$ python3 -q
>>> import numpy as np
>>> np.set_printoptions(precision=2, suppress=True, linewidth=140, sign=" ")
>>> tidy = lambda a: np.round(a, 2) + 0
>>> data = np.loadtxt("dump.csv", delimiter=",")
>>> data
array([[ 0.56,  0.72, -0.72, -0.09],
       [-0.21, -0.29,  0.29,  0.03],
       [-0.56, -0.72,  0.72,  0.09],
       [ 0.4 ,  0.54, -0.54, -0.06],
       [-0.07, -0.1 ,  0.1 ,  0.01],
       [-0.14, -0.2 ,  0.2 ,  0.02],
       [ 0.51,  0.66, -0.66, -0.08],
       [ 0.  ,  0.  ,  0.  ,  0.  ],
       [-0.14, -0.2 ,  0.2 ,  0.02],
       [-0.51, -0.66,  0.66,  0.08],
       [-0.6 , -0.76,  0.76,  0.1 ],
       [-0.69, -0.83,  0.83,  0.12],
       [-0.51, -0.66,  0.66,  0.08],
       [ 0.95,  0.99, -0.99, -0.25],
       [ 0.45,  0.6 , -0.6 , -0.07],
       [ 0.07,  0.1 , -0.1 , -0.01],
       [ 0.34,  0.46, -0.46, -0.05]])
>>> Xc = data - data.mean(axis=0)
>>> V = np.linalg.svd(Xc)[2][:3]
>>> B = Xc - Xc @ V.T @ V
>>> tidy(np.cov(Xc @ V.T, rowvar=False))
array([[ 0.94,  0.  ,  0.  ],
       [ 0.  ,  0.  ,  0.  ],
       [ 0.  ,  0.  ,  0.  ]])
>>> tidy(np.diag(V.T @ V))
array([ 1. ,  0.5,  0.5,  1. ])
>>> tidy(B.std(axis=0))
array([ 0.,  0.,  0.,  0.])
>>> left, sv, Vt = np.linalg.svd(data)
>>> np.argmax(sv[:-1] / (sv[1:] + 1e-6)) + 1
np.int64(3)
>>> tidy(sv)
array([ 3.88,  0.19,  0.02,  0.  ])
>>> B = left[:, :3] @ np.diag(sv[:3]) @ Vt[:3]
>>> print(tidy(np.linalg.norm(data - B, 2)), tidy(sv[3]))
0.0 0.0
>>> np.linalg.matrix_rank(data, rtol=0.05)
np.int64(1)
>>> np.unique(data.round(6), axis=0).shape
(15, 4)
>>> print(np.abs(np.diag(np.linalg.qr(data)[1])) > 1e-9)
[ True  True False  True]
>>> tidy(data @ np.linalg.pinv(data) @ data)
array([[ 0.56,  0.72, -0.72, -0.09],
       [-0.21, -0.29,  0.29,  0.03],
       [-0.56, -0.72,  0.72,  0.09],
       [ 0.4 ,  0.54, -0.54, -0.06],
       [-0.07, -0.1 ,  0.1 ,  0.01],
       [-0.14, -0.2 ,  0.2 ,  0.02],
       [ 0.51,  0.66, -0.66, -0.08],
       [ 0.  ,  0.  ,  0.  ,  0.  ],
       [-0.14, -0.2 ,  0.2 ,  0.02],
       [-0.51, -0.66,  0.66,  0.08],
       [-0.6 , -0.76,  0.76,  0.1 ],
       [-0.69, -0.83,  0.83,  0.12],
       [-0.51, -0.66,  0.66,  0.08],
       [ 0.95,  0.99, -0.99, -0.25],
       [ 0.45,  0.6 , -0.6 , -0.07],
       [ 0.07,  0.1 , -0.1 , -0.01],
       [ 0.34,  0.46, -0.46, -0.05]])
>>> np.allclose(data[:-1].T @ np.linalg.lstsq(data[:-1].T, data[-1])[0], data[-1])
True
>>> data.shape
(17, 4)
>>> np.abs(data).max()
np.float64(0.99)
>>> tidy(np.linalg.norm(data))
np.float64(3.89)
>>> print(np.linalg.matrix_rank(data))
3
>>> np.count_nonzero(data)
np.int64(64)
>>> np.unravel_index(np.abs(data).argmax(), data.shape)
(np.int64(13), np.int64(1))
>>> tidy(np.linalg.svd(data, compute_uv=False))
array([ 3.88,  0.19,  0.02,  0.  ])
>>> print(tidy(data.mean(axis=0)))
[-0.01 -0.02  0.02  0.  ]
>>> tidy(data.sum(axis=1))
array([ 0.47, -0.18, -0.47,  0.34, -0.06, -0.12,  0.43,  0.  , -0.12, -0.43, -0.5 , -0.57, -0.43,  0.7 ,  0.38,  0.06,  0.29])
>>> lab = data[:, 1] > np.median(data[:, 1])
>>> f = data[lab].mean(axis=0) - data[~lab].mean(axis=0)
>>> print((((data - data.mean(axis=0)) @ f > 0) == lab).mean())
1.0
>>> lab.astype(int)
array([ 1,  0,  0,  1,  0,  0,  1,  1,  0,  0,  0,  0,  0,  1,  1,  1,  1])
>>> tidy(f)
array([ 0.79,  1.  , -1.  , -0.14])
>>> M = np.array([[1, 4, -4, 4, 3],
...     [-3, 4, 1, -2, 0],
...     [-1, 1, -1, 2, -4],
...     [-4, -1, -4, 1, -3],
...     [1, 5, 3, 2, -4]])
>>> M[-1] = M[0] + -3 * M[1]
>>> M
array([[ 1,  4, -4,  4,  3],
       [-3,  4,  1, -2,  0],
       [-1,  1, -1,  2, -4],
       [-4, -1, -4,  1, -3],
       [10, -8, -7, 10,  3]])
>>> r = np.linalg.matrix_rank(M)
>>> r
np.int64(4)
>>> N = np.linalg.svd(M)[2][r:].T
>>> N.shape
(5, 1)
>>> tidy(M @ N)
array([[ 0.],
       [ 0.],
       [ 0.],
       [ 0.],
       [ 0.]])
>>> print([int(np.linalg.matrix_rank(M[:, :j + 1])) for j in range(5)])
[1, 2, 3, 4, 4]
>>> m1 = np.array([[2, 3], [4, 5], [6, 7]])
>>> m1
array([[ 2,  3],
       [ 4,  5],
       [ 6,  7]])
>>> B = m1 / np.sqrt((m1 ** 2).mean(axis=1, keepdims=True))
>>> np.linalg.matrix_rank(B) == np.linalg.matrix_rank(m1)
np.True_
>>> m1 - m1.mean(axis=1, keepdims=True)
array([[-0.5,  0.5],
       [-0.5,  0.5],
       [-0.5,  0.5]])
>>> tidy(B[1])
array([ 0.88,  1.1 ])
>>> np.argsort(-np.linalg.norm(m1, axis=0).round(6), kind="stable")[:3]
array([ 1,  0])
>>> left, sv, Vt = np.linalg.svd(m1)
>>> np.argmax(sv[:-1] / (sv[1:] + 1e-6)) + 1
np.int64(1)
>>> tidy(sv)
array([ 11.78,   0.42])
>>> B = left[:, :1] @ np.diag(sv[:1]) @ Vt[:1]
>>> print(tidy(np.linalg.norm(m1 - B, 2)), tidy(sv[1]))
0.42 0.42
>>> tidy(np.linalg.norm(m1 - B) / np.linalg.norm(m1))
np.float64(0.04)
>>> tidy(B)
array([[ 2.28,  2.77],
       [ 4.06,  4.95],
       [ 5.85,  7.12]])
>>> proj = m1 @ np.linalg.solve(m1.T @ m1, m1.T)
>>> np.allclose(proj @ proj, proj)
True
>>> tidy((np.eye(3) - proj) @ m1)
array([[ 0.,  0.],
       [ 0.,  0.],
       [ 0.,  0.]])
>>> vec = np.array([0, 5])
>>> target = m1 @ vec
>>> b, lr = np.zeros(2), 1 / np.linalg.norm(m1, 2) ** 2
>>> for i in range(20):
...     b -= lr * m1.T @ (m1 @ b - target)
...     if i % 5 == 0: print(i, round(np.linalg.norm(m1 @ b - target), 2))
... 
0 1.32
5 1.31
10 1.3
15 1.29
>>> tidy(np.linalg.cond(m1))
np.float64(28.34)
>>> K = np.load("run18.npy")
>>> K
array([[-1,  0,  0],
       [ 0, -8,  0],
       [ 0,  0,  5]])
>>> q = K.astype(float).copy()
>>> for j in range(3):
...     q[:, j] -= q[:, :j] @ (q[:, :j].T @ q[:, j])
...     q[:, j] /= np.linalg.norm(q[:, j])
... 
>>> q.T @ K
array([[ 1.,  0.,  0.],
       [ 0.,  8.,  0.],
       [ 0.,  0.,  5.]])
>>> q
array([[-1.,  0.,  0.],
       [ 0., -1.,  0.],
       [ 0.,  0.,  1.]])
>>> w, V = np.linalg.eigh(K)
>>> vec = np.array([0, 2, -5])
>>> (np.sign(V[:, -1].round(6)) == np.sign(V[0, -1].round(6))).astype(int)
array([ 1,  1,  0])
>>> vec @ K @ vec
np.int64(93)
>>> V * np.maximum(w, 0) @ V.T
array([[ 0.,  0.,  0.],
       [ 0.,  0.,  0.],
       [ 0.,  0.,  5.]])
>>> tidy(np.linalg.eigvalsh(K[1:, 1:]))
array([-8.,  5.])
>>> def softmax(z):
...     e = np.exp(z - z.max(axis=-1, keepdims=True))
...     return e / e.sum(axis=-1, keepdims=True)
... 
>>> tidy(softmax(K[0]))
array([ 0.16,  0.42,  0.42])
>>> scores = K @ K.T / np.sqrt(3)
>>> tidy(softmax(scores)[0] @ K)
array([-0.47, -2.12,  1.32])
>>> print(tidy(softmax(scores)))
[[ 0.47  0.26  0.26]
 [ 0.    1.    0.  ]
 [ 0.    0.    1.  ]]
>>> np.flatnonzero(np.linalg.matrix_power((K != 0) + (K.T != 0) + np.eye(3), 3)[0])
array([ 0])
>>> (K != 0).astype(int)
array([[ 1,  0,  0],
       [ 0,  1,  0],
       [ 0,  0,  1]])
>>> tidy(np.sort(np.linalg.eigvals(K).real))
array([-8., -1.,  5.])
>>> q, V = np.linalg.qr(m1[:, :1])[0], np.linalg.qr(m1[:, 1:])[0]
>>> sv = np.linalg.svd(q.T @ V, compute_uv=False)
>>> tidy(sv)
array([ 1.])
>>> cent = 20 * np.array([[1.3, -0.7, 1.2], [1.3, 1.0, 0.3]])
>>> rng = np.random.default_rng(41725)
>>> lab = rng.integers(0, 2, 29)
>>> feats = cent[lab] + rng.normal(size=(29, 3))
>>> tidy(feats)
array([[ 24.94,  18.81,   5.7 ],
       [ 26.45, -14.68,  22.8 ],
       [ 25.13, -16.29,  22.99],
       [ 25.17, -13.73,  22.43],
       [ 25.31,  18.23,   6.  ],
       [ 27.22,  19.47,   6.14],
       [ 26.39, -15.45,  23.71],
       [ 26.59,  20.72,   7.54],
       [ 25.36,  19.78,   5.9 ],
       [ 25.83, -14.01,  25.19],
       [ 26.56, -13.29,  24.18],
       [ 25.68,  20.56,   5.12],
       [ 24.97,  21.02,   7.37],
       [ 27.93,  21.36,   6.3 ],
       [ 25.12,  20.12,   7.65],
       [ 25.82, -12.41,  24.74],
       [ 27.99, -12.18,  24.89],
       [ 26.1 ,  19.67,   5.85],
       [ 25.56, -13.56,  22.91],
       [ 26.68, -14.29,  23.37],
       [ 24.89, -13.02,  23.74],
       [ 27.56, -13.62,  23.79],
       [ 25.27,  20.19,   3.73],
       [ 26.35, -13.31,  24.64],
       [ 24.98, -14.79,  23.01],
       [ 26.97, -12.93,  24.4 ],
       [ 28.3 , -13.24,  26.1 ],
       [ 27.28,  18.19,   7.13],
       [ 27.04,  19.99,   4.28]])
>>> lab = feats[:, 1] > np.median(feats[:, 1])
>>> f = feats[lab].mean(axis=0) - feats[~lab].mean(axis=0)
>>> tidy(f)
array([  0.03,  31.48, -16.47])
>>> lab.astype(int)
array([ 1,  0,  0,  0,  1,  1,  0,  1,  1,  0,  0,  1,  1,  1,  1,  0,  1,  1,  0,  0,  0,  0,  1,  0,  0,  0,  0,  1,  1])
>>> ((feats - feats.mean(axis=0)) @ f > 0).astype(int)
array([ 1,  0,  0,  0,  1,  1,  0,  1,  1,  0,  0,  1,  1,  1,  1,  0,  0,  1,  0,  0,  0,  0,  1,  0,  0,  0,  0,  1,  1])
>>> np.argsort(-np.abs(f).round(6), kind="stable")
array([ 1,  2,  0])
>>> B = np.array([[0, 0, 1], [2, 2, 0], [3, 2, 0]])
>>> cent = np.array([[2, 2], [2, 3]])
>>> E = np.block([[B, np.zeros((3, 2))], [np.zeros((2, 3)), cent]])
>>> E
array([[ 0.,  0.,  1.,  0.,  0.],
       [ 2.,  2.,  0.,  0.,  0.],
       [ 3.,  2.,  0.,  0.,  0.],
       [ 0.,  0.,  0.,  2.,  2.],
       [ 0.,  0.,  0.,  2.,  3.]])
>>> w1 = np.array([[-3, -4, 3, 3],
...     [-3, 5, 1, -5],
...     [1, -3, 0, -2],
...     [0, -2, -4, -5],
...     [-3, 3, -1, -3]])
>>> b = np.array([3, 0, 1, 2])
>>> hid = np.maximum(E @ w1 + b, 0)
>>> (hid > 0).mean(axis=0)
array([ 0.2,  0.6,  0.6,  0.2])
>>> np.linalg.matrix_rank(hid)
np.int64(4)
>>> print(hid)
[[  4.   0.   1.   0.]
 [  0.   2.   9.   0.]
 [  0.   0.  12.   1.]
 [  0.   2.   0.   0.]
 [  0.   5.   0.   0.]]
>>> cent = np.array([[2, 5, 9], [8, 5, 2], [3, 4, 3], [0, 2, 2]])
>>> hid @ cent
array([[ 11.,  24.,  39.],
       [ 43.,  46.,  31.],
       [ 36.,  50.,  38.],
       [ 16.,  10.,   4.],
       [ 40.,  25.,  10.]])
>>> (hid @ cent).round(6).argmax(axis=1)
array([ 2,  1,  1,  0,  0])
>>> print(tidy(softmax(E).sum(axis=1)))
[ 1.  1.  1.  1.  1.]
>>> tidy(softmax(10 * E[0]))
array([ 0.,  0.,  1.,  0.,  0.])
>>> scores = E @ E.T / np.sqrt(5)
>>> tidy(softmax(scores + np.triu(np.full(scores.shape, -np.inf), 1)))
array([[ 1.  ,  0.  ,  0.  ,  0.  ,  0.  ],
       [ 0.03,  0.97,  0.  ,  0.  ,  0.  ],
       [ 0.  ,  0.21,  0.79,  0.  ,  0.  ],
       [ 0.03,  0.03,  0.03,  0.92,  0.  ],
       [ 0.  ,  0.  ,  0.  ,  0.21,  0.79]])
>>> print(softmax(scores).round(6).argmax(axis=1))
[ 0  2  2  4  4]
>>> B = E / np.sqrt((E ** 2).mean(axis=1, keepdims=True))
>>> print(tidy(np.linalg.norm(B, axis=1)))
[ 2.24  2.24  2.24  2.24  2.24]
>>> print(E - E.mean(axis=1, keepdims=True))
[[-0.2 -0.2  0.8 -0.2 -0.2]
 [ 1.2  1.2 -0.8 -0.8 -0.8]
 [ 2.   1.  -1.  -1.  -1. ]
 [-0.8 -0.8 -0.8  1.2  1.2]
 [-1.  -1.  -1.   1.   2. ]]
>>> print(np.linalg.matrix_rank(B) == np.linalg.matrix_rank(E))
True
>>> F = np.load("out12.npy")
>>> F
array([[ 0,  0,  1,  0],
       [ 1,  0,  0,  0],
       [ 0,  0,  0,  1],
       [ 0,  1,  0,  0]])
>>> left, sv, Vt = np.linalg.svd(F, full_matrices=False)
>>> left.T @ F @ Vt.T
array([[ 1.,  0.,  0.,  0.],
       [ 0.,  1.,  0.,  0.],
       [ 0.,  0.,  1.,  0.],
       [ 0.,  0.,  0.,  1.]])
>>> np.sqrt((sv ** 2).sum()), tidy(np.linalg.norm(F))
(np.float64(2.0), np.float64(2.0))
>>> left.shape, sv.shape, Vt.shape
((4, 4), (4,), (4, 4))
>>> q = F.astype(float).copy()
>>> for j in range(4):
...     q[:, j] -= q[:, :j] @ (q[:, :j].T @ q[:, j])
...     q[:, j] /= np.linalg.norm(q[:, j])
... 
>>> q.T @ F
array([[ 1.,  0.,  0.,  0.],
       [ 0.,  1.,  0.,  0.],
       [ 0.,  0.,  1.,  0.],
       [ 0.,  0.,  0.,  1.]])
>>> q
array([[ 0.,  0.,  1.,  0.],
       [ 1.,  0.,  0.,  0.],
       [ 0.,  0.,  0.,  1.],
       [ 0.,  1.,  0.,  0.]])
>>> F.sum(axis=0)
array([ 1,  1,  1,  1])
>>> print(np.count_nonzero(F))
4
>>> F.shape
(4, 4)
>>> F - F[0]
array([[ 0,  0,  0,  0],
       [ 1,  0, -1,  0],
       [ 0,  0, -1,  1],
       [ 0,  1, -1,  0]])
>>> F[:, 4]
Traceback (most recent call last):
  File "<python-input-136>", line 1, in <module>
    F[:, 4]
    ~^^^^^^
IndexError: index 4 is out of bounds for axis 1 with size 4
>>> tidy(np.linalg.svd(F, compute_uv=False))
array([ 1.,  1.,  1.,  1.])
>>> arr = np.load("x.npy")
>>> arr
array([[-0.3,  0.1, -0.4],
       [-1.3, -0.8,  0.7],
       [ 0.1, -1.2, -1.5],
       [-1.1, -1.5, -1.1],
       [ 0.5,  0.7,  0. ]])
>>> proj = arr @ np.linalg.solve(arr.T @ arr, arr.T)
>>> np.allclose(proj @ proj, proj)
True
>>> np.linalg.matrix_rank(np.eye(5) - proj)
np.int64(2)
>>> tidy((np.eye(5) - proj) @ arr)
array([[ 0.,  0.,  0.],
       [ 0.,  0.,  0.],
       [ 0.,  0.,  0.],
       [ 0.,  0.,  0.],
       [ 0.,  0.,  0.]])
>>> tidy(np.diag(proj))
array([ 0.68,  0.72,  0.74,  0.65,  0.21])
>>> B = np.c_[arr[:, :1] @ np.array([[1]]), np.array([0, 2, -2, -1, -3])]
>>> B
array([[-0.3,  0. ],
       [-1.3,  2. ],
       [ 0.1, -2. ],
       [-1.1, -1. ],
       [ 0.5, -3. ]])
>>> tidy(np.linalg.norm(np.linalg.qr(arr)[0].T @ B, axis=0) ** 2 / ((B ** 2).sum(axis=0) + 1e-12))
array([ 1.  ,  0.66])
>>> print(tidy(np.linalg.norm(B - arr @ np.linalg.lstsq(arr, B)[0], axis=0)))
[ 0.    2.46]
>>> np.linalg.matrix_rank(B)
np.int64(2)
>>> tidy(softmax(10 * B[0]))
array([ 0.05,  0.95])
>>> tidy(softmax(B[0]))
array([ 0.43,  0.57])
>>> tidy(softmax(B[0] + 4))
array([ 0.43,  0.57])
>>> scores = B @ B.T / np.sqrt(2)
>>> print(tidy(softmax(scores + np.triu(np.full(scores.shape, -np.inf), 1))))
[[ 1.    0.    0.    0.    0.  ]
 [ 0.02  0.98  0.    0.    0.  ]
 [ 0.05  0.    0.94  0.    0.  ]
 [ 0.12  0.06  0.36  0.45  0.  ]
 [ 0.    0.    0.09  0.01  0.9 ]]
>>> softmax(scores).round(6).argmax(axis=1)
array([ 1,  1,  4,  4,  4])
